In [1]: import numpy as np

In [2]: np.set_printoptions(suppress=True, linewidth=120)

In [3]: data = np.load("layer12.npy")

In [4]: print(data)
[[ 0  0  0]
 [ 0  0  0]
 [-2  0  0]]

In [5]: # 2 blocks once reordered

In [6]: r0 = np.array([5, -3])

In [7]: print(np.polyval(r0, data[0]))
[-3 -3 -3]

In [8]: np.convolve(data[0], r0)
Out[8]: array([0, 0, 0, 0])

In [9]: np.cross(data[0, :3], data[1, :3])
Out[9]: array([0, 0, 0])

In [10]: np.correlate(data[0], data[1], "full")
Out[10]: array([0, 0, 0, 0, 0])

In [11]: arr = np.loadtxt("test15.csv", delimiter=",")

In [12]: print(arr.round(1) + 0)
[[ 0.6  0.1  0.3  0.  -0.2 -0.4]
 [ 0.1  2.1  0.2 -0.4  0.6  0.7]
 [ 0.3  0.2  1.4 -0.3 -0.2  0.6]
 [ 0.  -0.4 -0.3  1.2  0.  -0.3]
 [-0.2  0.6 -0.2  0.   1.6  0. ]
 [-0.4  0.7  0.6 -0.3  0.   1. ]]

In [13]: # looks like rank 5

In [14]: left, sv, vt = np.linalg.svd(arr)

In [15]: print(np.argmax(sv[:-1] / (sv[1:] + 1e-6)) + 1)
5

In [16]: other = left[:, :5] @ np.diag(sv[:5]) @ vt[:5]

In [17]: np.round(np.linalg.norm(arr - other) / np.linalg.norm(arr), 1)
Out[17]: np.float64(0.0)

In [18]: round(float(np.abs(arr - other).max()), 1)
Out[18]: 0.0

In [19]: round(np.linalg.norm(arr - other, 2), 1), round(sv[5], 1)
Out[19]: (np.float64(0.0), np.float64(0.0))

In [20]: w1 = np.array([[2, 0, 2, 3],
    ...:     [-2, 1, -2, 2],
    ...:     [1, -3, 1, -2],
    ...:     [3, 1, 3, -3],
    ...:     [-1, 1, -3, 2],
    ...:     [1, 0, -1, 3]])

In [21]: beta = np.array([3, 2, 2, 1])

In [22]: hid = np.maximum(arr @ w1 + beta, 0)

In [23]: (hid > 0).astype(int)
Out[23]: 
array([[1, 1, 1, 1],
       [0, 1, 0, 1],
       [1, 0, 1, 1],
       [1, 1, 1, 0],
       [0, 1, 0, 1],
       [1, 1, 0, 1]])

In [24]: C = np.array([[-6, -8, -2], [-7, 7, 3], [2, 8, -6], [4, -4, -1]])

In [25]: np.round(hid @ C, 1)
Out[25]: 
array([[-17.9,   2.8, -31.9],
       [ 12.8, -12.8,   1.4],
       [-13.2, -23.4, -26.8],
       [-53.8,  23.4, -40.6],
       [-12. ,  12. ,   9. ],
       [  4.1, -24.9,  -5.5]])

In [26]: w1 @ C
Out[26]: 
array([[  4, -12, -19],
       [  9,  -1,  17],
       [  9, -13, -15],
       [-31,  19, -18],
       [  1, -17,  21],
       [  4, -28,   1]])

In [27]: np.linalg.matrix_rank(arr, rtol=0.1)
Out[27]: np.int64(5)

In [28]: print(np.linalg.cond(arr) > 100)
True

In [29]: print(np.argsort(-np.linalg.norm(arr, axis=0).round(6), kind="stable")[:3])
[1 4 2]

In [30]: print(np.linalg.norm(arr, axis=1).argmax())
1

In [31]: round(np.linalg.norm(arr[5], 1), 1), round(float(np.linalg.norm(arr[5], np.inf)), 1)
Out[31]: (np.float64(3.1), 1.0)

In [32]: np.round(arr[5] @ arr[3], 1)
Out[32]: np.float64(-1.2)

In [33]: np.round(np.linalg.norm(arr, "nuc"), 1)
Out[33]: np.float64(8.0)

In [34]: J = np.loadtxt("sample11.csv", delimiter=",")

In [35]: J
Out[35]: 
array([[ 1.,  0.,  0.,  0.,  0.],
       [ 4.,  1.,  0.,  0.,  0.],
       [-5., -2.,  1.,  0.,  0.],
       [ 4., -5.,  3.,  1.,  0.],
       [-1.,  2.,  1., -3.,  1.]])

In [36]: # triangular

In [37]: print([round(float(x), 1) for x in np.linalg.svd(J, compute_uv=False)[:3]])
[8.1, 6.2, 3.3]

In [38]: np.linalg.cond(J) > 100
Out[38]: np.True_

In [39]: np.linalg.matrix_rank(J, rtol=0.1)
Out[39]: np.int64(3)

In [40]: A = np.array([[1, 1, 2], [2, 1, 1], [1, 2, 1]])

In [41]: r0 = np.array([1, -2, 2])

In [42]: other = A + np.outer(r0, np.eye(3)[1])

In [43]: round(float(np.linalg.det(other) / np.linalg.det(A)), 1), round(float(1 + np.linalg.solve(A, r0)[1]), 1)
Out[43]: (2.8, 2.8)

In [44]: rng = np.random.default_rng(1857)

In [45]: lab = rng.permutation(3)

In [46]: other = A[:, lab] * rng.choice([-1, 1], 3)

In [47]: other
Out[47]: 
array([[ 1, -2,  1],
       [ 2, -1,  1],
       [ 1, -1,  2]])

In [48]: left, _, vt = np.linalg.svd(A.T @ other)

In [49]: lab
Out[49]: array([0, 2, 1])

In [50]: np.einsum("ii->", A)
Out[50]: np.int64(3)

In [51]: print(round(float(np.linalg.det(2 * A)), 1), np.round(np.linalg.det(A), 1))
32.0 4.0

In [52]: np.round(np.linalg.norm(A), 1)
Out[52]: np.float64(4.2)

In [53]: print(np.round(A.mean(axis=0), 1))
[1.3 1.3 1.3]

In [54]: A.sum(axis=0)
Out[54]: array([4, 4, 4])

In [55]: A - A[0]
Out[55]: 
array([[ 0,  0,  0],
       [ 1,  0, -1],
       [ 0,  1, -1]])

In [56]: A[:, 3]
IndexError: index 3 is out of bounds for axis 1 with size 3


In [57]: np.linalg.matrix_rank(A)
Out[57]: np.int64(3)

In [58]: np.diff(A, axis=0)
Out[58]: 
array([[ 1,  0, -1],
       [-1,  1,  0]])

In [59]: left, sv, vt = np.linalg.svd(A, full_matrices=False)

In [60]: (sv > 1e-8).sum()
Out[60]: np.int64(3)

In [61]: np.round(np.abs(vt[0]), 1)
Out[61]: array([0.6, 0.6, 0.6])

In [62]: np.abs(left[:, 0]).round(6).argmax()
Out[62]: np.int64(0)

In [63]: round(np.sqrt((sv ** 2).sum()), 1), round(float(np.linalg.norm(A)), 1)
Out[63]: (np.float64(4.2), 4.2)

In [64]: W0 = np.load("a.npy")

In [65]: W0
Out[65]: 
array([[ 0,  0,  1,  0,  0],
       [ 0,  0,  0, -3,  0],
       [ 0, -1,  0,  0,  0],
       [ 0,  0,  0,  0,  0],
       [ 0,  0,  0,  0,  0]])

In [66]: # 2 blocks once reordered

In [67]: left, sv, vt = np.linalg.svd(W0)

In [68]: np.argmax(sv[:-1] / (sv[1:] + 1e-6)) + 1
Out[68]: np.int64(3)

In [69]: print(sv)
[3. 1. 1. 0. 0.]

In [70]: other = left[:, :3] @ np.diag(sv[:3]) @ vt[:3]

In [71]: print(round(float(np.linalg.norm(W0 - other, 2)), 1), sv[3])
0.0 0.0

In [72]: np.abs(W0 - other).max()
Out[72]: np.float64(0.0)

In [73]: np.linalg.matrix_rank(W0, rtol=0.05)
Out[73]: np.int64(3)

In [74]: round(np.linalg.norm(W0 - other) / np.linalg.norm(W0), 1)
Out[74]: np.float64(0.0)
